$ python -q
>>> import numpy as np
>>> import numpy.linalg as la
>>> np.set_printoptions(precision=2, suppress=True, linewidth=100)
>>> rd = lambda a: np.round(a, 2) + 0
>>> arr = np.load("m.npy")
>>> arr
array([[0., 1., 2.],
       [0., 3., 1.],
       [0., 2., 1.]])
>>> # looks like rank 2
>>> [round(float(x), 2) for x in la.svd(arr, compute_uv=False)[:3]]
[4.25, 1.39, 0.0]
>>> rd(la.norm(arr, 2) / la.norm(arr))
np.float64(0.95)
>>> np.argsort(-la.norm(arr, axis=0).round(6), kind="stable")[:3]
array([1, 2, 0])
>>> Uu, sig, VT = la.svd(arr)
>>> rd(sig)
array([4.25, 1.39, 0.  ])
>>> np.argmax(sig[:-1] / (sig[1:] + 1e-6)) + 1
np.int64(2)
>>> out = Uu[:, :2] @ np.diag(sig[:2]) @ VT[:2]
>>> rd(la.norm(arr - out) / la.norm(arr))
np.float64(0.0)
>>> rd(out)
array([[0., 1., 2.],
       [0., 3., 1.],
       [0., 2., 1.]])
>>> la.matrix_rank(out)
np.int64(2)
>>> rng = np.random.default_rng(687707)
>>> out = arr + rng.integers(-2, 3, (3, 2)) @ rng.integers(-2, 3, (2, 3))
>>> out
array([[-5., -1.,  3.],
       [-4.,  2.,  0.],
       [ 4.,  3.,  2.]])
>>> out - arr
array([[-5., -2.,  1.],
       [-4., -1., -1.],
       [ 4.,  1.,  1.]])
>>> m1 = np.load("sample15.npy")
>>> m1
array([[-5, -1,  1,  1],
       [ 0,  0, -2, -2],
       [ 5,  1,  1, -1]])
>>> idx = rng.permutation(3)
>>> idx
array([2, 1, 0])
>>> out = arr[idx][:, idx]
>>> rd(np.sort(np.abs(la.eigvals(out))))
array([0.  , 0.27, 3.73])
>>> np.diag(out)
array([1., 3., 0.])
>>> vec = np.array([7, 0, 9, 9])
>>> np.sign((m1 @ vec).round(6))
array([-1, -1,  1])
>>> m1 @ vec
array([-17, -36,  35])
>>> m1 @ np.ones(4)
array([-4., -4.,  6.])
>>> m1 @ np.eye(4)[0]
array([-5.,  0.,  5.])
>>> out = m1[0, 0] * m1[1:] - np.outer(m1[1:, 0], m1[0])
>>> out
array([[  0,   0,  10,  10],
       [  0,   0, -10,   0]])
>>> m1[:, 0] / m1[0, 0]
array([ 1., -0., -1.])
>>> data = np.array([[5.36, 0.89, -0.82],
...     [-4.53, -5.04, -2.37],
...     [-2.13, 3.03, -2.64],
...     [-1.31, -1.32, -3.13],
...     [-8.53, 1.35, 2.69],
...     [3.85, -4.07, -1.85],
...     [1.76, -0.91, -1.02],
...     [2.44, 1.45, -0.94],
...     [-7.5, -3.85, -1.44],
...     [-2.28, -1.46, 2.1],
...     [-0.36, -1.14, 0.08],
...     [-1.94, -0.47, -1.44]])
>>> vec = np.array([-5, -5, 2])
>>> rhs = data @ vec
>>> rd(la.pinv(data) @ data)
array([[1., 0., 0.],
       [0., 1., 0.],
       [0., 0., 1.]])
>>> try:
...     la.solve(data, rhs)
... except la.LinAlgError as e:
...     print(e)
... 
Last 2 dimensions of the array must be square
>>> rd(rhs)
array([-32.89,  43.11,  -9.78,   6.89,  41.28,  -2.6 ,  -6.29, -21.33,  53.87,  22.9 ,   7.66,
         9.17])
>>> rhs = rhs + 0.3 * rng.normal(size=12)
>>> rd(rhs)
array([-33.05,  43.08,  -9.89,   6.48,  41.07,  -2.69,  -6.64, -21.04,  53.71,  22.85,   7.58,
         8.54])
>>> beta, *_ = la.lstsq(data, rhs)
>>> rd(beta)
array([-4.98, -5.  ,  2.06])
>>> rd(data.T @ (rhs - data @ beta))
array([0., 0., 0.])
>>> beta.round()
array([-5., -5.,  2.])
